% python3 -q
>>> import numpy as np
>>> import numpy.linalg as la
>>> np.set_printoptions(precision=2, suppress=True, linewidth=140, legacy="1.25")
>>> m1 = np.load("m.npy")
>>> m1
array([[ 0.75,  0.25, -0.25, -0.25],
       [ 0.25,  0.08, -0.08, -0.08],
       [-0.25, -0.08,  0.08,  0.08],
       [-0.25, -0.08,  0.08,  0.08]])
>>> evals, V = la.eigh(m1)
>>> evals.sum(), np.trace(m1)
(1.0, 1.0)
>>> np.round(la.svd(m1, compute_uv=False), 2) + 0
array([1., 0., 0., 0.])
>>> np.round(V.T @ V, 2) + 0
array([[1., 0., 0., 0.],
       [0., 1., 0., 0.],
       [0., 0., 1., 0.],
       [0., 0., 0., 1.]])
>>> evals.round(2) + 0
array([0., 0., 0., 1.])
>>> np.abs(V[:, -1]).round(6).argmax()
0
>>> np.round(la.eigvalsh(m1 @ m1), 2) + 0
array([0., 0., 0., 1.])
>>> round(float(la.det(m1[::-1])), 2)
0.0
>>> np.round(la.eigvals(m1), 2) + 0
array([1., 0., 0., 0.])
>>> round(float(la.det(m1.T)), 2)
0.0
>>> np.kron(np.eye(2, dtype=int), m1)
array([[ 0.75,  0.25, -0.25, -0.25,  0.  ,  0.  , -0.  , -0.  ],
       [ 0.25,  0.08, -0.08, -0.08,  0.  ,  0.  , -0.  , -0.  ],
       [-0.25, -0.08,  0.08,  0.08, -0.  , -0.  ,  0.  ,  0.  ],
       [-0.25, -0.08,  0.08,  0.08, -0.  , -0.  ,  0.  ,  0.  ],
       [ 0.  ,  0.  , -0.  , -0.  ,  0.75,  0.25, -0.25, -0.25],
       [ 0.  ,  0.  , -0.  , -0.  ,  0.25,  0.08, -0.08, -0.08],
       [-0.  , -0.  ,  0.  ,  0.  , -0.25, -0.08,  0.08,  0.08],
       [-0.  , -0.  ,  0.  ,  0.  , -0.25, -0.08,  0.08,  0.08]])
>>> np.round(np.poly(m1), 2) + 0
array([ 1., -1.,  0.,  0.,  0.])
>>> np.einsum("ij,ji->", m1, m1)
1.0
>>> np.round(la.det(2 * m1), 2), np.round(la.det(m1), 2)
(0.0, 0.0)
>>> other = np.array([[1, -3], [3, 3], [3, 3], [1, 3]])
>>> la.matrix_rank(m1 @ other)
1
>>> np.vstack([m1, other.T]).shape
(6, 4)
>>> np.einsum("ik,kj->ij", m1, other)
array([[ 0.5 , -3.  ],
       [ 0.17, -1.  ],
       [-0.17,  1.  ],
       [-0.17,  1.  ]])
>>> U, sig, vt = la.svd(m1)
>>> np.argmax(sig[:-1] / (sig[1:] + 1e-6)) + 1
1
>>> other = U[:, :1] @ np.diag(sig[:1]) @ vt[:1]
>>> other
array([[ 0.75,  0.25, -0.25, -0.25],
       [ 0.25,  0.08, -0.08, -0.08],
       [-0.25, -0.08,  0.08,  0.08],
       [-0.25, -0.08,  0.08,  0.08]])
>>> np.round(la.norm(m1 - other, 2), 2), round(sig[1], 2)
(0.0, 0.0)
>>> la.matrix_rank(m1, rtol=0.05)
1
>>> round(float(np.abs(m1 - other).max()), 2)
0.0
>>> (m1 - m1.T) / 2
array([[0., 0., 0., 0.],
       [0., 0., 0., 0.],
       [0., 0., 0., 0.],
       [0., 0., 0., 0.]])
>>> m1.inv()
Traceback (most recent call last):
  File "<python-input-31>", line 1, in <module>
    m1.inv()
    ^^^^^^
AttributeError: 'numpy.ndarray' object has no attribute 'inv'
>>> la.determinant(m1)
Traceback (most recent call last):
  File "<python-input-32>", line 1, in <module>
    la.determinant(m1)
    ^^^^^^^^^^^^^^
AttributeError: module 'numpy.linalg' has no attribute 'determinant'
>>> np.round(np.abs(la.eigvals(m1)).max(), 2)
1.0
>>> (m1 + m1.T) / 2
array([[ 0.75,  0.25, -0.25, -0.25],
       [ 0.25,  0.08, -0.08, -0.08],
       [-0.25, -0.08,  0.08,  0.08],
       [-0.25, -0.08,  0.08,  0.08]])
>>> E = np.loadtxt("case9.csv", delimiter=",")
>>> E
array([[0., 3., 2., 3., 1., 0., 3., 1., 1.],
       [0., 0., 1., 0., 3., 1., 2., 0., 2.],
       [0., 0., 0., 3., 2., 3., 0., 1., 0.],
       [0., 0., 0., 0., 1., 3., 1., 3., 3.],
       [0., 0., 0., 0., 0., 0., 1., 1., 1.],
       [0., 0., 0., 0., 0., 0., 3., 1., 1.],
       [0., 0., 0., 0., 0., 0., 0., 3., 1.],
       [0., 0., 0., 0., 0., 0., 0., 0., 1.],
       [0., 0., 0., 0., 0., 0., 0., 0., 0.]])
>>> U, sig, vt = la.svd(E)
>>> np.argmax(sig[:-1] / (sig[1:] + 1e-6)) + 1
7
>>> other = U[:, :7] @ np.diag(sig[:7]) @ vt[:7]
>>> la.matrix_rank(other)
7
>>> rk = la.matrix_rank(E)
>>> rk
7
>>> ns = la.svd(E)[2][rk:].T
>>> [int(la.matrix_rank(E[:, :j + 1])) for j in range(9)]
[0, 1, 2, 3, 4, 4, 5, 6, 7]
>>> ns.shape
(9, 2)
>>> np.allclose(E @ ns, 0)
True
>>> W0 = np.load("run18.npy")
>>> W0
array([[  6.85,   2.18,   3.76,   1.61,  -4.21,   3.61,  -0.3 ,   3.89,  -1.82],
       [-10.75,  -4.28,  -1.38,   2.54,  -2.25,   1.36,   6.08,   2.43,   3.2 ],
       [  1.76,   6.51,  -4.74,  -4.91,   7.22,   1.49,  -6.49,  -0.77,  -0.57],
       [  6.21,   1.79,   5.15,   1.41,  -4.88,   3.27,   1.82,   2.34,  -2.25],
       [  8.23,   2.52,   5.88,   2.63,  -4.47,   3.13,   1.23,   3.95,  -4.27],
       [-11.89,  -4.37,  -1.76,   1.55,  -1.33,   0.73,   4.48,   4.69,   1.61],
       [  2.25,   7.27,  -2.66,  -6.29,   7.87,   3.78,  -7.76,   0.19,   0.27],
       [  6.11,   3.69,   2.79,   3.5 ,  -2.32,   3.19,   2.42,   3.88,  -3.33],
       [-11.54,  -4.22,  -0.19,   2.35,  -0.65,   2.3 ,   4.61,   3.66,   2.77],
       [  0.76,   6.01,  -5.27,  -6.73,   7.14,   0.19,  -6.28,   0.68,  -0.9 ],
       [  8.47,   3.58,   4.56,   1.13,  -3.69,   3.65,   0.91,   3.16,  -4.01],
       [  0.88,   5.89,  -5.41,  -3.76,   8.71,   1.64,  -6.36,  -0.02,  -0.32],
       [  2.62,   6.25,  -5.2 ,  -5.12,   7.09,   1.34,  -8.67,   1.48,   1.  ],
       [  1.95,   8.04,  -6.02,  -4.3 ,   7.56,   0.49,  -6.81,  -0.54,  -0.34],
       [-11.44,  -3.19,  -2.58,   2.77,  -3.45,   1.24,   3.79,   2.55,   2.63],
       [  9.8 ,   4.7 ,   3.08,   2.56,  -3.19,   2.19,   1.95,   5.27,  -2.63],
       [  2.14,   5.42,  -5.79,  -3.43,   8.1 ,   1.4 ,  -5.56,  -0.58,  -0.13],
       [-10.99,  -5.89,  -0.42,   4.23,  -0.68,   2.07,   4.83,   3.65,   2.85],
       [  8.83,   3.32,   4.81,   2.15,  -4.83,   4.3 ,   2.46,   3.12,  -3.6 ],
       [  8.08,   3.21,   3.39,   2.06,  -3.71,   4.39,   2.1 ,   3.14,  -3.94]])
>>> other = np.array([[1, 2, -3],
...     [-2, 1, 0],
...     [-2, 3, 2],
...     [0, -3, 1],
...     [3, 3, 2],
...     [-2, 2, -1],
...     [3, 2, 3],
...     [1, 1, -1],
...     [0, -3, 0]])
>>> la.matrix_rank(W0 @ other)
3
>>> np.vstack([W0, other.T]).shape
(23, 9)
